$ python -q
>>> import numpy as np
>>> np.set_printoptions(precision=2, suppress=True, linewidth=120, sign=" ")
>>> data = np.loadtxt("arr.csv", delimiter=",")
>>> print(data)
[[ 1.  0.  0.  0.]
 [-3.  1.  0.  0.]
 [ 2.  2.  1.  0.]
 [-1. -3. -2.  1.]]
>>> print(np.round(np.abs(np.linalg.eigvals(data)).max(), 2))
1.0
>>> print(np.linalg.matrix_power(data, 4))
[[  1.   0.   0.   0.]
 [-12.   1.   0.   0.]
 [-28.   8.   1.   0.]
 [ 74. -36.  -8.   1.]]
>>> print(np.round(np.linalg.det(data), 2))
1.0
>>> print(np.allclose(data, data.T))
False
>>> print(data @ data)
[[  1.   0.   0.   0.]
 [ -6.   1.   0.   0.]
 [ -2.   4.   1.   0.]
 [  3. -10.  -4.   1.]]
>>> np.linalg.determinant(data)
Traceback (most recent call last):
  File "<python-input-9>", line 1, in <module>
    np.linalg.determinant(data)
    ^^^^^^^^^^^^^^^^^^^^^
AttributeError: module 'numpy.linalg' has no attribute 'determinant'
>>> evals, evecs = np.linalg.eig(data)
>>> print(np.sort(np.linalg.eigvals(data.T)))
[ 1.  1.  1.  1.]
>>> print(np.prod(evals))
1.0
>>> print(np.sort(np.linalg.eigvals(np.linalg.inv(data))))
[ 1.  1.  1.  1.]
>>> theta = np.radians(180)
>>> R = np.eye(4)
>>> R[0, 0] = R[1, 1] = np.cos(theta)
>>> R[0, 1], R[1, 0] = -np.sin(theta), np.sin(theta)
>>> print(R.round(2) + 0)
[[-1.  0.  0.  0.]
 [ 0. -1.  0.  0.]
 [ 0.  0.  1.  0.]
 [ 0.  0.  0.  1.]]
>>> B = data @ R.T
>>> print(np.allclose(data @ data.T, B @ B.T))
True
>>> B = data / np.sqrt((data ** 2).mean(axis=1, keepdims=True))
>>> print(np.linalg.matrix_rank(B) == np.linalg.matrix_rank(data))
True
>>> print(data - data.mean(axis=1, keepdims=True))
[[ 0.75 -0.25 -0.25 -0.25]
 [-2.5   1.5   0.5   0.5 ]
 [ 0.75  0.75 -0.25 -1.25]
 [ 0.25 -1.75 -0.75  2.25]]
>>> print(np.linalg.matrix_rank(data - data.mean(axis=1, keepdims=True)))
3
>>> print(B[2])
[ 1.33  1.33  0.67  0.  ]
>>> print(np.linalg.norm(B, axis=1))
[ 2.  2.  2.  2.]
